In [1]: import numpy as np

In [2]: from numpy import linalg as LA

In [3]: np.set_printoptions(suppress=True, linewidth=140)

In [4]: def rnd(a):
   ...:     return np.round(a, 1) + 0
   ...: 

In [5]: A = np.load("mat.npy")

In [6]: A
Out[6]: 
array([[-1,  2,  1],
       [-2, -3,  3],
       [-3,  2,  0],
       [-3,  2,  0]])

In [7]: x = np.array([1, 0, 2])

In [8]: y = A @ x

In [9]: print(rnd(LA.pinv(A) @ A))
[[1. 0. 0.]
 [0. 1. 0.]
 [0. 0. 1.]]

In [10]: rnd(LA.solve(A.T @ A, A.T @ y))
Out[10]: array([1., 0., 2.])

In [11]: y
Out[11]: array([ 1,  4, -3, -3])

In [12]: rnd(LA.lstsq(A, y)[0])
Out[12]: array([1., 0., 2.])

In [13]: rng = np.random.default_rng(57494)

In [14]: y = y + 0.3 * rng.normal(size=4)

In [15]: rnd(y)
Out[15]: array([ 0.9,  3.9, -3. , -2.3])

In [16]: c, *_ = LA.lstsq(A, y)

In [17]: c.round()
Out[17]: array([ 1., -0.,  2.])

In [18]: rnd(A.T @ (y - A @ c))
Out[18]: array([0., 0., 0.])

In [19]: x = np.array([1, 3, 3])

In [20]: (A * x).sum(axis=1)
Out[20]: array([ 8, -2,  3,  3])

In [21]: x @ A
ValueError: matmul: Input operand 1 has a mismatch in its core dimension 0, with gufunc signature (n?,k),(k,m?)->(n?,m?) (size 4 is different from 3)


In [22]: A @ x
Out[22]: array([ 8, -2,  3,  3])

In [23]: np.sign((A @ x).round(6))
Out[23]: array([ 1, -1,  1,  1])

In [24]: A @ (2 * x)
Out[24]: array([16, -4,  6,  6])

In [25]: def softmax(z):
    ...:     e = np.exp(z - z.max(axis=-1, keepdims=True))
    ...:     return e / e.sum(axis=-1, keepdims=True)
    ...: 

In [26]: print(rnd(softmax(A).sum(axis=1)))
[1. 1. 1. 1.]

In [27]: rnd(softmax(A[2] + 2))
Out[27]: array([0. , 0.9, 0.1])

In [28]: rnd(softmax(A[2]))
Out[28]: array([0. , 0.9, 0.1])

In [29]: scores = A @ A.T / np.sqrt(3)

In [30]: print(rnd(softmax(scores)))
[[0.2 0.  0.4 0.4]
 [0.  1.  0.  0. ]
 [0.  0.  0.5 0.5]
 [0.  0.  0.5 0.5]]

In [31]: P = A @ LA.solve(A.T @ A, A.T)

In [32]: rnd(P)
Out[32]: 
array([[1. , 0. , 0. , 0. ],
       [0. , 1. , 0. , 0. ],
       [0. , 0. , 0.5, 0.5],
       [0. , 0. , 0.5, 0.5]])

In [33]: LA.matrix_rank(np.eye(4) - P)
Out[33]: np.int64(1)

In [34]: X = np.array([[2.0, 0.9, 1.9, 0.7], [7.0, 1.0, -1.0, 0.1]])

In [35]: Q, evecs = LA.qr(A[:, :1])[0], LA.qr(A[:, 1:])[0]

In [36]: s = LA.svd(Q.T @ evecs, compute_uv=False)

In [37]: rnd(LA.norm(Q @ Q.T - evecs @ evecs.T, 2))
Out[37]: np.float64(1.0)

In [38]: Y = np.array([[2, 1], [1, 1]])

In [39]: Z = np.kron(Y, X)

In [40]: print(Z.shape)
(4, 8)

In [41]: rnd(LA.norm(X, "nuc"))
Out[41]: np.float64(9.7)

In [42]: LA.norm(X, axis=1).argmax()
Out[42]: np.int64(1)

In [43]: rnd(LA.norm(X, 1)), rnd(LA.norm(X, np.inf))
Out[43]: (np.float64(9.0), np.float64(9.1))

In [44]: rnd(X[0] @ X[1])
Out[44]: np.float64(13.1)

In [45]: rnd(LA.norm(X[0] - X[1]))
Out[45]: np.float64(5.8)

In [46]: print(rnd(LA.norm(X) ** 2 / LA.norm(X, 2) ** 2))
1.1

In [47]: rnd(LA.norm(X, 2))
Out[47]: np.float64(7.4)

In [48]: X.ravel(order="F")
Out[48]: array([ 2. ,  7. ,  0.9,  1. ,  1.9, -1. ,  0.7,  0.1])

In [49]: X.reshape(2, -1)
Out[49]: 
array([[ 2. ,  0.9,  1.9,  0.7],
       [ 7. ,  1. , -1. ,  0.1]])

In [50]: T = X.reshape(2, 2, -1)

In [51]: T.sum(axis=1)
Out[51]: 
array([[3.9, 1.6],
       [6. , 1.1]])

In [52]: rnd(np.einsum("ihd,ihd->ih", T, T))
Out[52]: 
array([[ 4.8,  4.1],
       [50. ,  1. ]])

In [53]: Y = X / np.sqrt((X ** 2).mean(axis=1, keepdims=True))

In [54]: LA.matrix_rank(Y) == LA.matrix_rank(X)
Out[54]: np.True_

In [55]: print(rnd(X - X.mean(axis=1, keepdims=True)))
[[ 0.6 -0.5  0.5 -0.7]
 [ 5.2 -0.8 -2.8 -1.7]]

In [56]: arr = np.load("dump.npy")

In [57]: rnd(arr)
Out[57]: 
array([[ 0.1, -0.9,  0.3],
       [-0.9,  0.1,  0.3],
       [ 0.3,  0.3,  0.9]])

In [58]: np.einsum("ii->", arr)
Out[58]: np.float64(1.0)

In [59]: rnd(LA.eigvals(arr))
Out[59]: array([ 1., -1.,  1.])

In [60]: w, evecs = LA.eigh(arr)

In [61]: x = np.array([2, 0, 0])

In [62]: print(rnd(LA.eigvalsh(arr[1:, 1:])))
[-0.1  1. ]

In [63]: w, evecs = LA.eigh(arr)

In [64]: rnd(LA.eigvalsh(arr @ arr))
Out[64]: array([1., 1., 1.])

In [65]: print((w > 1e-8).sum(), (w < -1e-8).sum())
2 1

In [66]: rnd(w)
Out[66]: array([-1.,  1.,  1.])

In [67]: np.unique(w.round(6) + 0, return_counts=True)[1]
Out[67]: array([1, 2])

In [68]: rnd(evecs @ np.diag(w) @ evecs.T)
Out[68]: 
array([[ 0.1, -0.9,  0.3],
       [-0.9,  0.1,  0.3],
       [ 0.3,  0.3,  0.9]])

In [69]: theta = np.deg2rad(90)

In [70]: K = np.eye(4)

In [71]: K[np.ix_([1, 0], [1, 0])] = [[np.cos(theta), -np.sin(theta)], [np.sin(theta), np.cos(theta)]]

In [72]: rnd(K)
Out[72]: 
array([[ 0.,  1.,  0.,  0.],
       [-1.,  0.,  0.,  0.],
       [ 0.,  0.,  1.,  0.],
       [ 0.,  0.,  0.,  1.]])

In [73]: w, evecs = LA.eig(arr)

In [74]: rnd(arr @ evecs[:, 0] - w[0] * evecs[:, 0])
Out[74]: array([0., 0., 0.])

In [75]: rnd(np.sort(LA.eigvals(arr.T)))
Out[75]: array([-1.,  1.,  1.])

In [76]: rnd(w)
Out[76]: array([ 1., -1.,  1.])

In [77]: rnd(np.prod(w))
Out[77]: np.float64(-1.0)

In [78]: J = 3 * np.eye(4) + np.ones((4, 4))

In [79]: J
Out[79]: 
array([[4., 1., 1., 1.],
       [1., 4., 1., 1.],
       [1., 1., 4., 1.],
       [1., 1., 1., 4.]])

In [80]: w, evecs = LA.eigh(J)

In [81]: x = np.array([4, -3, 3, -2])

In [82]: rnd(evecs * np.abs(w) @ evecs.T)
Out[82]: 
array([[4., 1., 1., 1.],
       [1., 4., 1., 1.],
       [1., 1., 4., 1.],
       [1., 1., 1., 4.]])

In [83]: rnd(evecs * np.maximum(w, 0) @ evecs.T)
Out[83]: 
array([[4., 1., 1., 1.],
       [1., 4., 1., 1.],
       [1., 1., 4., 1.],
       [1., 1., 1., 4.]])

In [84]: rnd(evecs * np.sqrt(w) @ evecs.T)
Out[84]: 
array([[2. , 0.2, 0.2, 0.2],
       [0.2, 2. , 0.2, 0.2],
       [0.2, 0.2, 2. , 0.2],
       [0.2, 0.2, 0.2, 2. ]])

In [85]: print(x @ J @ x)
118.0

In [86]: rnd(x @ J @ x / (x @ x)), rnd(w[0]), rnd(w[-1])
Out[86]: (np.float64(3.1), np.float64(3.0), np.float64(7.0))

In [87]: np.abs(J).sum(axis=1).max(), rnd(np.abs(w).max())
Out[87]: (np.float64(7.0), np.float64(7.0))

In [88]: print(rnd(LA.eigvalsh(J[1:, 1:])))
[3. 3. 6.]

In [89]: Y = X / LA.norm(X, axis=1)
ValueError: operands could not be broadcast together with shapes (2,4) (2,) 


In [90]: Y = X / LA.norm(X, axis=1, keepdims=True)

In [91]: gram = Y @ Y.T

In [92]: np.argwhere(np.triu(np.abs(gram) > 0.95, 1))
Out[92]: array([], shape=(0, 2), dtype=int64)

In [93]: (gram - 2 * np.eye(2)).round(6).argmax(axis=1)
Out[93]: array([1, 0])

In [94]: (np.abs(gram) > 0.9).astype(int)
Out[94]: 
array([[1, 0],
       [0, 1]])

In [95]: Y = LA.inv(J)

In [96]: print(rnd(LA.det(J) * Y))
[[54. -9. -9. -9.]
 [-9. 54. -9. -9.]
 [-9. -9. 54. -9.]
 [-9. -9. -9. 54.]]

In [97]: np.allclose(Y, J.T)
Out[97]: False

In [98]: rnd(J @ Y)
Out[98]: 
array([[1., 0., 0., 0.],
       [0., 1., 0., 0.],
       [0., 0., 1., 0.],
       [0., 0., 0., 1.]])

In [99]: rnd(LA.slogdet(J)[0])
Out[99]: np.float64(1.0)

In [100]: rnd(LA.inv(Y))
Out[100]: 
array([[4., 1., 1., 1.],
       [1., 4., 1., 1.],
       [1., 1., 4., 1.],
       [1., 1., 1., 4.]])

In [101]: (np.abs(Y) > 1e-9).astype(int)
Out[101]: 
array([[1, 1, 1, 1],
       [1, 1, 1, 1],
       [1, 1, 1, 1],
       [1, 1, 1, 1]])

In [102]: rnd(LA.det(J) * LA.det(Y))
Out[102]: np.float64(1.0)

In [103]: W = np.array([[4, 2, 4, 0, 4], [1, 1, 3, 2, 4], [1, 2, 5, 5, 0], [5, 2, 4, 4, 2]])

In [104]: c = np.array([4, 0, 0, 4, 4])

In [105]: H = np.maximum(X @ W + c, 0)

In [106]: print((H > 0).astype(int))
[[1 1 1 1 1]
 [1 1 1 1 1]]

In [107]: rnd(H)
Out[107]: 
array([[18.3, 10.1, 23. , 18.1, 17. ],
       [32.5, 13.2, 26.4,  1.4, 36.2]])

In [108]: (H > 0).mean(axis=0)
Out[108]: array([1., 1., 1., 1., 1.])

In [109]: LA.matrix_rank(H)
Out[109]: np.int64(2)

In [110]: Z = np.array([[0, 2], [1, 0], [2, 2], [0, 2], [0, 2]])

In [111]: rnd(H @ Z)
Out[111]: 
array([[ 56.1, 152.8],
       [ 66. , 193. ]])

In [112]: print((H @ Z).round(6).argmax(axis=1))
[1 1]

In [113]: x = np.ones(4)

In [114]: for _ in range(6):
     ...:     x = J @ x
     ...:     x /= LA.norm(x)
     ...:     print(round(x @ J @ x, 1))
     ...: 
7.0
7.0
7.0
7.0
7.0
7.0

In [115]: rnd(LA.eigvalsh(J)[-1])
Out[115]: np.float64(7.0)

In [116]: print(x)
[0.5 0.5 0.5 0.5]

In [117]: theta = rng.uniform(0, 2 * np.pi, 10)

In [118]: Q, _ = LA.qr(np.array([[-0.1, 1.3], [-0.9, 1.1], [1.6, 0.1]]))

In [119]: F = 10 * np.c_[np.cos(theta), np.sin(theta)] @ Q.T

In [120]: rnd(F)
Out[120]: 
array([[ 5.9,  7.1, -3.8],
       [-4.2, -6.8,  6. ],
       [-4.9, -7. ,  5.2],
       [-4.7,  0.3, -8.8],
       [ 1.3,  5.4, -8.3],
       [ 0. ,  4.6, -8.9],
       [-7.8, -4.9, -4. ],
       [-6.5, -7.1,  2.6],
       [-6.3, -1.8, -7.5],
       [ 7.2,  6.9, -1.1]])

In [121]: theta = np.radians(60)

In [122]: r_ = np.eye(3)

In [123]: r_[0, 0] = r_[1, 1] = np.cos(theta)

In [124]: r_[0, 1], r_[1, 0] = -np.sin(theta), np.sin(theta)

In [125]: rnd(r_)
Out[125]: 
array([[ 0.5, -0.9,  0. ],
       [ 0.9,  0.5,  0. ],
       [ 0. ,  0. ,  1. ]])

In [126]: Y = F @ r_.T

In [127]: rnd(Y)
Out[127]: 
array([[-3.2,  8.6, -3.8],
       [ 3.8, -7.1,  6. ],
       [ 3.6, -7.7,  5.2],
       [-2.6, -3.9, -8.8],
       [-4. ,  3.9, -8.3],
       [-3.9,  2.3, -8.9],
       [ 0.3, -9.2, -4. ],
       [ 2.9, -9.2,  2.6],
       [-1.6, -6.4, -7.5],
       [-2.4,  9.6, -1.1]])

In [128]: rnd(np.abs(Y - F).max(axis=0))
Out[128]: array([9.6, 4.6, 0. ])

In [129]: rnd(LA.det(r_)), np.trace(r_)
Out[129]: (np.float64(1.0), np.float64(2.0))

In [130]: rnd(LA.norm(F, "nuc"))
Out[130]: np.float64(44.3)

In [131]: rnd(LA.norm(F[8] - F[2]))
Out[131]: np.float64(13.8)

In [132]: LA.norm(F, axis=1).argmax()
Out[132]: np.int64(2)

In [133]: print(rnd(LA.norm(F, 2)))
25.2

In [134]: rnd(LA.norm(F, axis=1))
Out[134]: array([10., 10., 10., 10., 10., 10., 10., 10., 10., 10.])

In [135]: print(rnd(LA.norm(F, 1)), rnd(LA.norm(F, np.inf)))
56.3 17.1

In [136]: m1 = np.array([[-2, -3, -3, 3], [-3, -2, -3, -1], [-3, -1, 3, 1]])

In [137]: m1[:, 0] = -2 * m1[:, 3]

In [138]: m1
Out[138]: 
array([[-6, -3, -3,  3],
       [ 2, -2, -3, -1],
       [-2, -1,  3,  1]])

In [139]: theta = np.radians(36)

In [140]: r_ = np.eye(4)

In [141]: r_[3, 3] = r_[1, 1] = np.cos(theta)

In [142]: r_[3, 1], r_[1, 3] = -np.sin(theta), np.sin(theta)

In [143]: rnd(r_)
Out[143]: 
array([[ 1. ,  0. ,  0. ,  0. ],
       [ 0. ,  0.8,  0. ,  0.6],
       [ 0. ,  0. ,  1. ,  0. ],
       [ 0. , -0.6,  0. ,  0.8]])

In [144]: Y = m1 @ r_.T

In [145]: rnd(Y)
Out[145]: 
array([[-6. , -0.7, -3. ,  4.2],
       [ 2. , -2.2, -3. ,  0.4],
       [-2. , -0.2,  3. ,  1.4]])

In [146]: rnd(LA.svd(m1, compute_uv=False)), rnd(LA.svd(Y, compute_uv=False))
Out[146]: (array([8. , 5.3, 1.9]), array([8. , 5.3, 1.9]))
